$ ipython --no-banner

In [1]: import numpy as np

In [2]: np.set_printoptions(suppress=True, linewidth=100)

In [3]: feats = np.load("test10.npy")

In [4]: print(feats)
[[-2  0  2  2  0  2 -1  2  0  2  2]
 [-2  2  1  2  2 -1  2  1 -1  2  2]
 [ 2 -1 -2  0 -1  1 -2 -1  2 -2 -1]
 [ 0 -2  1 -1 -1 -2  1  1 -2 -2 -1]
 [-1 -2 -2  2  1 -2 -1 -2  0  0 -1]
 [ 0 -1  0 -1 -1  1  2  1 -2 -1 -1]
 [-2  1  0 -1 -2  0  0  1  0  2  0]]

In [5]: other = feats / np.linalg.norm(feats, axis=1, keepdims=True)

In [6]: cov = other @ other.T

In [7]: print(cov[4].round(3))
[-0.265 -0.072  0.245  0.044  1.    -0.316 -0.316]

In [8]: print((cov - 2 * np.eye(7)).round(6).argmax(axis=1))
[1 0 4 5 2 3 0]

In [9]: print(np.argwhere(np.triu(np.abs(cov) > 0.95, 1)))
[]

In [10]: def softmax(z):
    ...:     e = np.exp(z - z.max(axis=-1, keepdims=True))
    ...:     return e / e.sum(axis=-1, keepdims=True)
    ...: 

In [11]: print(np.round(softmax(10 * feats[6]), 3) + 0)
[0. 0. 0. 0. 0. 0. 0. 0. 0. 1. 0.]

In [12]: print(np.round(softmax(feats).sum(axis=1), 3))
[1. 1. 1. 1. 1. 1. 1.]

In [13]: print(np.round(softmax(feats[6]), 3))
[0.007 0.147 0.054 0.02  0.007 0.054 0.054 0.147 0.054 0.4   0.054]

In [14]: S = feats @ feats.T / np.sqrt(11)

In [15]: print(np.round(softmax(S)[6] @ feats, 3))
[-1.961  0.894  0.244 -0.567 -1.61   0.162  0.007  1.095 -0.074  1.937  0.266]

In [16]: cov = feats.T @ feats

In [17]: print(np.trace(cov), (feats ** 2).sum())
162 162

In [18]: print(np.linalg.matrix_rank(cov))
7

In [19]: ang = np.radians(30)

In [20]: Rm = np.eye(11)

In [21]: Rm[6, 6] = Rm[4, 4] = np.cos(ang)

In [22]: Rm[6, 4], Rm[4, 6] = -np.sin(ang), np.sin(ang)

In [23]: print(Rm.round(3))
[[ 1.     0.     0.     0.     0.     0.     0.     0.     0.     0.     0.   ]
 [ 0.     1.     0.     0.     0.     0.     0.     0.     0.     0.     0.   ]
 [ 0.     0.     1.     0.     0.     0.     0.     0.     0.     0.     0.   ]
 [ 0.     0.     0.     1.     0.     0.     0.     0.     0.     0.     0.   ]
 [ 0.     0.     0.     0.     0.866  0.     0.5    0.     0.     0.     0.   ]
 [ 0.     0.     0.     0.     0.     1.     0.     0.     0.     0.     0.   ]
 [ 0.     0.     0.     0.    -0.5    0.     0.866  0.     0.     0.     0.   ]
 [ 0.     0.     0.     0.     0.     0.     0.     1.     0.     0.     0.   ]
 [ 0.     0.     0.     0.     0.     0.     0.     0.     1.     0.     0.   ]
 [ 0.     0.     0.     0.     0.     0.     0.     0.     0.     1.     0.   ]
 [ 0.     0.     0.     0.     0.     0.     0.     0.     0.     0.     1.   ]]

In [24]: other = feats @ Rm.T

In [25]: print(other.round(3))
[[-2.     0.     2.     2.    -0.5    2.    -0.866  2.     0.     2.     2.   ]
 [-2.     2.     1.     2.     2.732 -1.     0.732  1.    -1.     2.     2.   ]
 [ 2.    -1.    -2.     0.    -1.866  1.    -1.232 -1.     2.    -2.    -1.   ]
 [ 0.    -2.     1.    -1.    -0.366 -2.     1.366  1.    -2.    -2.    -1.   ]
 [-1.    -2.    -2.     2.     0.366 -2.    -1.366 -2.     0.     0.    -1.   ]
 [ 0.    -1.     0.    -1.     0.134  1.     2.232  1.    -2.    -1.    -1.   ]
 [-2.     1.     0.    -1.    -1.732  0.     1.     1.     0.     2.     0.   ]]

In [26]: print(np.diff(feats, axis=0))
[[ 0  2 -1  0  2 -3  3 -1 -1  0  0]
 [ 4 -3 -3 -2 -3  2 -4 -2  3 -4 -3]
 [-2 -1  3 -1  0 -3  3  2 -4  0  0]
 [-1  0 -3  3  2  0 -2 -3  2  2  0]
 [ 1  1  2 -3 -2  3  3  3 -2 -1  0]
 [-2  2  0  0 -1 -1 -2  0  2  3  1]]

In [27]: print(np.linalg.matrix_rank(feats))
7

In [28]: feats[7]
Traceback (most recent call last):
  Cell In[28], line 1
    feats[7]
IndexError: index 7 is out of bounds for axis 0 with size 7


In [29]: print(np.round(np.linalg.svd(feats, compute_uv=False), 3))
[8.371 5.994 5.168 3.565 3.282 2.13  1.129]

In [30]: print(np.count_nonzero(feats))
63

In [31]: print(round(np.linalg.norm(feats), 3))
12.728

In [32]: feats[:, 11]
Traceback (most recent call last):
  Cell In[32], line 1
    feats[:, 11]
IndexError: index 11 is out of bounds for axis 1 with size 11


In [33]: print(feats.sum(axis=0))
[-5 -3  0  3 -2 -1  1  3 -3  1  0]

In [34]: J = np.loadtxt("sample13.csv", delimiter=",")

In [35]: print(J)
[[-0.105 -0.248 -0.785  0.22  -1.341  1.039 -0.552  0.095 -0.024 -1.045]
 [-0.333  0.206  0.013 -0.152 -1.045  0.002 -0.209 -0.194 -0.096 -0.351]
 [ 0.601 -0.248  0.269  0.349 -0.493  0.489 -0.101  0.375 -0.173 -0.665]
 [-0.153 -0.049 -0.195  0.107 -0.92   0.567 -0.44   0.28   0.329 -0.801]
 [-0.499  0.032 -0.343 -0.099 -0.031  0.032 -0.238 -0.1   -0.052 -0.277]
 [ 0.533  0.788 -0.525  0.071 -1.296 -0.385 -0.068  0.175 -0.333  0.564]
 [ 0.125 -0.218  0.396 -0.378  0.473  0.967  0.338  0.207  0.046 -0.284]
 [-0.764  0.09   0.401  0.609 -0.132 -0.331 -0.143  0.098  0.221 -0.041]]

In [36]: print(np.round(np.linalg.norm(J, axis=0), 3))
[1.28  0.919 1.199 0.856 2.429 1.683 0.865 0.599 0.559 1.666]

In [37]: print(round(float(np.linalg.norm(J[7], 1)), 3), round(np.linalg.norm(J[7], np.inf), 3))
2.83 0.764

In [38]: print(np.round(np.linalg.norm(J, 2), 3))
3.0

In [39]: print(round(float(J[7] @ J[5]), 3))
-0.275

In [40]: print(round(float(np.linalg.norm(J) ** 2 / np.linalg.norm(J, 2) ** 2), 3))
1.954

In [41]: T = np.stack([J, 4 * J, J[::-1]])

In [42]: print(np.linalg.matrix_rank(T))
[8 8 8]

In [43]: print(np.round(np.einsum("bij,cij->bc", T, T), 3))
[[ 17.587  70.346  -0.045]
 [ 70.346 281.385  -0.179]
 [ -0.045  -0.179  17.587]]

In [44]: print(T.shape)
(3, 8, 10)

In [45]: print((T @ J.T).shape)
(3, 8, 8)

In [46]: print(np.linalg.matrix_rank(T.reshape(3, -1)))
2

In [47]: W = np.array([[3, -3],
    ...:     [3, -1],
    ...:     [-3, 1],
    ...:     [2, -2],
    ...:     [2, -3],
    ...:     [0, 3],
    ...:     [-2, 1],
    ...:     [2, 1],
    ...:     [-2, 3],
    ...:     [1, 2]])

In [48]: b = np.array([2, 0])

In [49]: hid = np.maximum(J @ W + b, 0)

In [50]: print((hid > 0).astype(int))
[[1 1]
 [0 1]
 [1 0]
 [1 1]
 [1 1]
 [1 0]
 [1 1]
 [0 1]]

In [51]: print(hid.round(3))
[[1.351 3.859]
 [0.    2.858]
 [2.597 0.   ]
 [0.334 3.785]
 [1.471 0.461]
 [6.804 0.   ]
 [0.085 2.592]
 [0.    1.324]]

In [52]: basis = np.array([[9, 1, 3], [1, 9, 0]])

In [53]: print(W @ basis)
[[ 24 -24   9]
 [ 26  -6   9]
 [-26   6  -9]
 [ 16 -16   6]
 [ 15 -25   6]
 [  3  27   0]
 [-17   7  -6]
 [ 19  11   6]
 [-15  25  -6]
 [ 11  19   3]]

In [54]: F = np.loadtxt("w.csv", delimiter=",")

In [55]: print(F)
[[-4.  0.  0.  3.  0. -2. -1.  3. -2.  2.  1.]
 [ 0.  0.  1.  4.  4.  1. -1.  1.  2.  1.  3.]
 [ 0.  1.  0. -3.  1.  0.  1.  0. -1.  1.  0.]
 [ 3.  4. -3.  2.  2. -2. -1.  1.  1. -2. -2.]
 [ 0.  4.  1.  2.  4. -1.  0. -3. -2.  2.  2.]
 [-2.  1.  0. -2. -1.  4.  1.  0.  2.  2.  2.]
 [-1. -1.  1. -1.  0.  1. -2. -1.  2.  0.  0.]
 [ 3.  1.  0.  1. -3.  0. -1. -4.  1.  1. -3.]
 [-2.  2. -1.  1. -2.  2.  2.  1.  0.  1. -2.]
 [ 2.  1.  1. -2.  2.  2.  0.  1.  1.  4.  1.]
 [ 1.  3.  0. -2.  2.  2.  0. -3. -2.  1.  2.]]

In [56]: other = np.linalg.inv(F)

In [57]: print(round(float(np.linalg.slogdet(F)[0]), 3))
1.0

In [58]: print(np.allclose(other, F.T))
False

In [59]: J[:, 10]
Traceback (most recent call last):
  Cell In[59], line 1
    J[:, 10]
IndexError: index 10 is out of bounds for axis 1 with size 10


In [60]: print(np.round(J.mean(axis=0), 3))
[-0.074  0.044 -0.096  0.091 -0.598  0.297 -0.177  0.117 -0.01  -0.362]

In [61]: print(np.round(J.sum(axis=0), 3))
[-0.595  0.353 -0.769  0.727 -4.785  2.38  -1.413  0.936 -0.082 -2.9  ]

In [62]: print(J.shape)
(8, 10)

In [63]: print(np.round(np.linalg.norm(J), 3))
4.194

In [64]: print(np.count_nonzero(J))
80

In [65]: ev, vecs = np.linalg.eigh(F)

In [66]: x = np.array([-1, 0, 0, 2, 1, 3, -3, -1, -3, -3, 2])

In [67]: print(np.round(np.linalg.eigvalsh(F[1:, 1:]), 3))
[-7.768 -5.91  -4.135 -1.257 -0.506  0.635  3.335  6.114  9.076 10.417]

In [68]: cov = F.T @ F

In [69]: print(np.allclose(cov, cov.T))
True

In [70]: print((F @ F.T).shape)
(11, 11)

In [71]: print(np.trace(cov), (F ** 2).sum())
434.0 434.0

In [72]: M = np.loadtxt("block8.csv", delimiter=",")

In [73]: print(M)
[[0. 0. 0. 0. 0. 0. 0. 0. 0. 1. 2.]
 [0. 0. 0. 0. 0. 0. 0. 0. 2. 2. 0.]
 [0. 0. 0. 0. 0. 0. 0. 0. 1. 3. 3.]
 [0. 0. 0. 0. 0. 0. 0. 0. 3. 3. 3.]
 [0. 0. 0. 0. 0. 0. 0. 0. 1. 2. 1.]
 [0. 0. 0. 0. 0. 0. 0. 0. 1. 2. 3.]
 [0. 0. 0. 0. 0. 0. 0. 0. 0. 1. 2.]
 [0. 0. 0. 0. 0. 0. 0. 0. 2. 1. 2.]
 [0. 2. 1. 3. 1. 1. 0. 2. 0. 0. 0.]
 [1. 2. 3. 3. 2. 2. 1. 1. 0. 0. 0.]
 [2. 0. 3. 3. 1. 3. 2. 2. 0. 0. 0.]]

In [74]: left, s, vt = np.linalg.svd(M, full_matrices=False)

In [75]: print(np.allclose(left * s @ vt, M))
True

In [76]: print(np.round(left.T @ left, 3) + 0)
[[1. 0. 0. 0. 0. 0. 0. 0. 0. 0. 0.]
 [0. 1. 0. 0. 0. 0. 0. 0. 0. 0. 0.]
 [0. 0. 1. 0. 0. 0. 0. 0. 0. 0. 0.]
 [0. 0. 0. 1. 0. 0. 0. 0. 0. 0. 0.]
 [0. 0. 0. 0. 1. 0. 0. 0. 0. 0. 0.]
 [0. 0. 0. 0. 0. 1. 0. 0. 0. 0. 0.]
 [0. 0. 0. 0. 0. 0. 1. 0. 0. 0. 0.]
 [0. 0. 0. 0. 0. 0. 0. 1. 0. 0. 0.]
 [0. 0. 0. 0. 0. 0. 0. 0. 1. 0. 0.]
 [0. 0. 0. 0. 0. 0. 0. 0. 0. 1. 0.]
 [0. 0. 0. 0. 0. 0. 0. 0. 0. 0. 1.]]

In [77]: print(round(np.sqrt((s ** 2).sum()), 3), round(np.linalg.norm(M), 3))
13.638 13.638

In [78]: print(np.round(s / s[0], 3) + 0)
[1.    1.    0.312 0.312 0.166 0.166 0.    0.    0.    0.    0.   ]

In [79]: print(np.round(left.T @ M @ vt.T, 3) + 0)
[[9.093 0.    0.    0.    0.    0.    0.    0.    0.    0.    0.   ]
 [0.    9.093 0.    0.    0.    0.    0.    0.    0.    0.    0.   ]
 [0.    0.    2.835 0.    0.    0.    0.    0.    0.    0.    0.   ]
 [0.    0.    0.    2.835 0.    0.    0.    0.    0.    0.    0.   ]
 [0.    0.    0.    0.    1.512 0.    0.    0.    0.    0.    0.   ]
 [0.    0.    0.    0.    0.    1.512 0.    0.    0.    0.    0.   ]
 [0.    0.    0.    0.    0.    0.    0.    0.    0.    0.    0.   ]
 [0.    0.    0.    0.    0.    0.    0.    0.    0.    0.    0.   ]
 [0.    0.    0.    0.    0.    0.    0.    0.    0.    0.    0.   ]
 [0.    0.    0.    0.    0.    0.    0.    0.    0.    0.    0.   ]
 [0.    0.    0.    0.    0.    0.    0.    0.    0.    0.    0.   ]]

In [80]: print(np.round(np.cumsum(s ** 2) / np.sum(s ** 2), 3))
[0.444 0.889 0.932 0.975 0.988 1.    1.    1.    1.    1.    1.   ]

In [81]: print(round(float(np.linalg.eigvalsh(M).min()), 3))
-9.093

In [82]: print(np.all(np.linalg.eigvalsh(M) > 0))
False

In [83]: mat = np.load("arr.npy")

In [84]: print(mat)
[[ 4  0 -3  0  0 -2  3 -4]
 [ 0  2  0  1  0  0  0  0]
 [-5  0 -3  0  5  0  2 -4]
 [ 0  4  0  4  0  0  0  0]
 [ 4  0  5  0  2  3 -4  0]
 [-5  0 -3  0 -3  0 -1  4]
 [-5  0 -1  0  1  1  1 -4]
 [-4  0  4  0  0  5  2  2]]

In [85]: ang = np.radians(30)

In [86]: Rm = np.eye(8)

In [87]: Rm[3, 3] = Rm[7, 7] = np.cos(ang)

In [88]: Rm[3, 7], Rm[7, 3] = -np.sin(ang), np.sin(ang)

In [89]: print(Rm.round(3))
[[ 1.     0.     0.     0.     0.     0.     0.     0.   ]
 [ 0.     1.     0.     0.     0.     0.     0.     0.   ]
 [ 0.     0.     1.     0.     0.     0.     0.     0.   ]
 [ 0.     0.     0.     0.866  0.     0.     0.    -0.5  ]
 [ 0.     0.     0.     0.     1.     0.     0.     0.   ]
 [ 0.     0.     0.     0.     0.     1.     0.     0.   ]
 [ 0.     0.     0.     0.     0.     0.     1.     0.   ]
 [ 0.     0.     0.     0.5    0.     0.     0.     0.866]]

In [90]: other = mat @ Rm.T

In [91]: print(np.allclose(np.linalg.norm(mat, axis=1), np.linalg.norm(other, axis=1)))
True

In [92]: print(np.round(np.linalg.det(Rm), 3), np.round(np.trace(Rm), 3))
1.0 7.732

In [93]: print(np.round(np.linalg.svd(mat, compute_uv=False), 3), np.round(np.linalg.svd(other, compute_uv=False), 3))
[12.15  10.852  8.834  6.047  4.596  2.56   1.379  0.662] [12.15  10.852  8.834  6.047  4.596  2.56   1.379  0.662]

In [94]: print(other.round(3))
[[ 4.     0.    -3.     2.     0.    -2.     3.    -3.464]
 [ 0.     2.     0.     0.866  0.     0.     0.     0.5  ]
 [-5.     0.    -3.     2.     5.     0.     2.    -3.464]
 [ 0.     4.     0.     3.464  0.     0.     0.     2.   ]
 [ 4.     0.     5.     0.     2.     3.    -4.     0.   ]
 [-5.     0.    -3.    -2.    -3.     0.    -1.     3.464]
 [-5.     0.    -1.     2.     1.     1.     1.    -3.464]
 [-4.     0.     4.    -1.     0.     5.     2.     1.732]]

In [95]: print(np.allclose(mat @ mat.T, other @ other.T))
True
